>>> import numpy as np
>>> import numpy.linalg as la
>>> np.set_printoptions(suppress=True, linewidth=120)
>>> def rd(a):
...     return np.round(a, 3) + 0
... 
>>> F = np.loadtxt("data.csv", delimiter=",")
>>> rd(F)
array([[0.529, 0.294, 0.059, 0.118],
       [0.235, 0.412, 0.   , 0.353],
       [0.278, 0.333, 0.167, 0.222],
       [0.296, 0.333, 0.148, 0.222]])
>>> rd(np.einsum("ii->", F))
np.float64(1.33)
>>> vec = np.array([1, 4, 3, 4])
>>> y = F @ vec
>>> b, lr = np.zeros(4), 1 / la.norm(F, 2) ** 2
>>> for i in range(12):
...     b -= lr * F.T @ (F @ b - y)
...     if i % 2 == 0: print(i, round(la.norm(F @ b - y), 3))
... 
0 0.82
2 0.723
4 0.64
6 0.568
8 0.507
10 0.454
>>> rd(b)
array([2.076, 3.937, 1.246, 3.191])
>>> rd(la.cond(F))
np.float64(854.838)
>>> rd(F @ np.ones(4))
array([1., 1., 1., 1.])
>>> rd(F.sum(axis=1))
array([1., 1., 1., 1.])
>>> p = np.eye(4)[0]
>>> for _ in range(7):
...     p = p @ F
...     print(p.round(3))
... 
[0.529 0.294 0.059 0.118]
[0.401 0.336 0.058 0.205]
[0.368 0.344 0.064 0.224]
[0.36  0.346 0.065 0.229]
[0.358 0.346 0.066 0.23 ]
[0.357 0.346 0.066 0.23 ]
[0.357 0.346 0.066 0.23 ]
>>> Q, V = la.qr(F[:, :2])[0], la.qr(F[:, 2:])[0]
>>> sig = la.svd(Q.T @ V, compute_uv=False)
>>> (sig > 0.9).sum()
np.int64(1)
>>> rd(sig)
array([1.   , 0.383])
>>> rd(la.norm(F, 2) / la.norm(F))
np.float64(0.959)
>>> np.argsort(-la.norm(F, axis=0).round(6), kind="stable")[:3]
array([0, 1, 3])
>>> rd(np.abs(la.svd(F)[2][-1]))
array([0.226, 0.7  , 0.13 , 0.665])
>>> round(np.log10(la.cond(F)))
3
>>> m1 = np.load("mat.npy")
>>> m1
array([[-3.,  1.,  0.],
       [ 0., -3.,  1.],
       [ 0.,  0., -3.]])
>>> # triangular
>>> rd(la.norm(m1, axis=1))
array([3.162, 3.162, 3.   ])
>>> rd(la.norm(m1[0], 1)), rd(la.norm(m1[0], np.inf))
(np.float64(4.0), np.float64(3.0))
>>> rd(la.norm(m1, 2))
np.float64(3.745)
>>> la.norm(m1, axis=1).argmax()
np.int64(0)
>>> rd(la.norm(m1, axis=0))
array([3.   , 3.162, 3.162])
>>> rd(la.norm(m1, 1)), rd(la.norm(m1, np.inf))
(np.float64(4.0), np.float64(4.0))
>>> vals, V = la.eig(m1)
>>> rd(np.sort(la.eigvals(la.inv(m1))))
array([-0.333, -0.333, -0.333])
>>> rd(np.sort(la.eigvals(m1.T)))
array([-3., -3., -3.])
>>> vals
array([-3., -3., -3.])
>>> m1 @ V[:, 0] - vals[0] * V[:, 0]
array([0., 0., 0.])
